>>> import numpy as np
>>> from numpy import linalg as LA
>>> np.set_printoptions(precision=2, suppress=True, linewidth=100, legacy="1.25")
>>> def rnd(a):
...     return np.round(a, 2) + 0
... 
>>> X = np.load("m.npy")
>>> rnd(X)
array([[ 12.13,  11.35,  16.46,   2.05,  11.  ,  13.63,  10.7 ],
       [ -9.45,   1.01,  -1.07,  -1.54,  -2.3 ,  -1.38,  -2.77],
       [  1.91,   4.47,   5.26,  -0.1 ,   1.93,   5.03,   2.55],
       [  2.2 ,   5.18,   4.6 ,  -0.79,   0.65,   3.58,   3.07],
       [ -9.71,   0.63,  -0.51,  -1.07,  -1.33,  -0.38,  -3.05],
       [  4.07,  -0.01,  -3.01,  -2.  ,  -7.02,   0.01,  -1.25],
       [ -2.32,   7.54,   9.24,   0.35,   6.41,   5.89,   4.47],
       [  3.97,   4.57,   3.44,  -1.06,  -0.91,   3.16,   2.81],
       [  7.66,   8.89,   6.91,  -1.49,   0.71,   3.74,   7.08],
       [ 11.14,  11.94,  24.01,   5.54,  20.71,  21.9 ,  11.71],
       [  0.75,   2.02,   1.07,  -0.97,  -2.07,   2.22,   0.07],
       [  2.81,  -0.77,   0.83,   0.3 ,  -1.39,   5.13,  -1.66],
       [ -4.01,   0.24,   7.79,   3.27,   8.5 ,  11.1 ,  -1.46],
       [ -1.07,   3.15,  13.73,   4.79,  14.19,  15.91,   1.86],
       [ -1.34,   4.67,  -2.03,  -3.85,  -7.01,  -4.58,   1.37],
       [ -1.25,   3.13,  -4.62,  -4.37,  -9.62,  -6.12,  -0.03],
       [  4.42,   8.66,   7.8 ,  -0.93,   2.63,   4.38,   6.4 ],
       [ -6.76,  -0.8 ,  -7.42,  -3.81, -10.2 ,  -6.66,  -4.27],
       [  2.09,   6.96,   1.07,  -3.44,  -4.81,  -2.46,   4.02],
       [ -1.71,   5.36,  -1.23,  -3.8 ,  -6.24,  -4.38,   1.9 ],
       [ -1.73,   2.3 ,   0.99,  -1.15,  -1.81,   1.35,  -0.18],
       [  2.13,   9.35,   9.56,  -0.39,   5.03,   5.35,   6.67],
       [-11.98,  -6.  , -13.82,  -4.41, -14.87, -10.19,  -9.76],
       [  1.74,   1.23,   5.13,   1.45,   3.41,   8.08,   0.07],
       [  6.44,   4.28,   5.24,  -0.02,   1.09,   6.1 ,   3.23],
       [  1.86,  -4.51, -10.58,  -3.53, -14.17,  -5.01,  -5.79],
       [-14.58,  -7.93, -17.73,  -5.4 , -18.46, -13.46, -12.08],
       [ -7.1 ,  -1.11,  -9.18,  -4.53, -12.25,  -8.52,  -4.74],
       [ -2.99,   0.12,   0.85,  -0.14,  -0.66,   3.1 ,  -2.06],
       [  7.95,  13.47,  16.38,   0.95,  10.66,  10.57,  11.51],
       [  3.5 ,  -1.18,   1.  ,   0.59,  -1.11,   5.89,  -1.83],
       [  7.14,  11.67,  21.11,   4.22,  17.88,  17.89,  10.49],
       [ -0.33,   3.82,  -3.02,  -3.92,  -8.07,  -4.71,   0.82]])
>>> basis = X[[22, 25]].astype(float)
>>> for _ in range(4):
...     idx = LA.norm(X[:, None] - basis, axis=-1).argmin(axis=1)
...     basis = np.array([X[idx == j].mean(axis=0) for j in range(2)])
... 
>>> idx
array([1, 1, 1, 1, 1, 1, 1, 1, 1, 1, 1, 1, 1, 1, 1, 0, 1, 0, 1, 1, 1, 1, 0, 1, 1, 0, 0, 0, 1, 1, 1,
       1, 0])
>>> np.bincount(idx)
array([ 7, 26])
>>> rnd(basis[1] - basis[0])
array([ 7.57,  6.8 , 15.43,  4.31, 15.14, 13.23,  8.03])
>>> np.abs(basis[1] - basis[0]).argmax()
2
>>> idx = X[:, 5] > np.median(X[:, 5])
>>> f = X[idx].mean(axis=0) - X[~idx].mean(axis=0)
>>> rnd((((X - X.mean(axis=0)) @ f > 0) == idx).mean())
0.91
>>> Ac = X - X.mean(axis=0)
>>> U, s, Vh = LA.svd(Ac, full_matrices=False)
>>> rnd(s)
array([98.29, 29.93, 19.77,  0.  ,  0.  ,  0.  ,  0.  ])
>>> LA.matrix_rank(Ac)
3
>>> rnd((s ** 2).sum() ** 2 / (s ** 4).sum())
1.27
>>> np.abs(Vh[0]).argmax()
2
>>> np.abs(U[:, 0]).argmax()
9
>>> print(rnd(Vh[0] * np.sign(Vh[0, np.abs(Vh[0]).argmax()])))
[0.28 0.25 0.54 0.14 0.51 0.45 0.29]
